>>> import numpy as np
>>> np.set_printoptions(suppress=True, linewidth=100)
>>> M = np.loadtxt("m.csv", delimiter=",")
>>> M
array([[  1.33,   2.72,   4.81,   4.09,  -4.58,   0.81],
       [ -2.54,  -3.86,  -4.79,  -4.56,   5.9 ,  -1.32],
       [  2.6 ,   1.89,  -1.6 ,  -0.2 ,  -1.53,   0.93],
       [  2.2 ,   0.83,   4.58,   3.5 ,  -2.71,  -0.28],
       [  2.28,   1.23,  -5.79,  -3.22,   0.82,   0.99],
       [  3.65,   4.9 ,   2.2 ,   3.3 ,  -5.97,   2.  ],
       [ -0.8 ,  -3.7 ,   7.64,   3.79,   0.91,  -2.71],
       [  1.6 ,   2.39,   5.79,   4.73,  -4.7 ,   0.48],
       [  2.68,   2.78, -10.4 ,  -5.71,   0.91,   2.3 ],
       [ -3.05,  -4.5 ,   3.01,   0.29,   3.61,  -2.39],
       [  5.03,   5.51, -11.39,  -5.28,  -1.6 ,   3.59],
       [ 10.75,   9.75,  -9.42,  -2.1 ,  -7.02,   5.03],
       [ -2.6 ,  -3.4 ,  -3.24,  -3.41,   4.8 ,  -1.24],
       [ -1.92,  -0.6 ,  -1.98,  -1.72,   1.47,   0.09],
       [ -3.6 ,  -2.89,   4.18,   1.48,   1.6 ,  -1.62],
       [ -7.82,  -5.22,   6.38,   1.79,   3.43,  -2.63],
       [ -6.2 ,  -5.31,   4.21,   0.49,   4.19,  -2.56],
       [ 10.09,   7.88,  -7.38,  -1.39,  -5.88,   3.89],
       [ -6.77,  -3.2 ,   7.03,   2.93,   1.1 ,  -1.67],
       [ -9.34, -11.23,  14.4 ,   5.12,   6.5 ,  -6.49],
       [  0.2 ,  -4.21,   0.22,  -1.11,   4.13,  -2.3 ],
       [ -1.34,  -3.19,  -6.41,  -5.29,   5.66,  -0.9 ],
       [  2.32,   1.19,  -5.78,  -3.19,   0.78,   0.98],
       [ -1.5 ,   3.51,   1.4 ,   1.84,  -3.91,   1.87],
       [  6.73,   1.25,  -1.38,   0.24,  -1.35,   0.12],
       [ -3.76,   0.82,   2.4 ,   1.42,  -1.41,   0.61],
       [ -2.22,   1.21,   1.78,   1.27,  -1.67,   0.72],
       [ -1.63,  -1.91,  -4.23,  -3.49,   3.6 ,  -0.39],
       [  8.86,   8.59, -12.97,  -5.03,  -4.37,   4.99],
       [ -7.52,  -4.99,   8.98,   3.62,   2.2 ,  -2.82],
       [ -4.82,  -1.71,   0.17,  -0.91,   2.01,  -0.41],
       [  2.54,  -1.  ,   0.76,   0.48,   0.49,  -0.93],
       [ -5.51,  -3.5 ,   2.22,  -0.17,   3.1 ,  -1.52]])
>>> lab = M[:, 2] > np.median(M[:, 2])
>>> f = M[lab].mean(axis=0) - M[~lab].mean(axis=0)
>>> np.argsort(-np.abs(f).round(6), kind="stable")
array([2, 0, 3, 1, 5, 4])
>>> round(float((((M - M.mean(axis=0)) @ f > 0) == lab).mean()), 2)
0.91
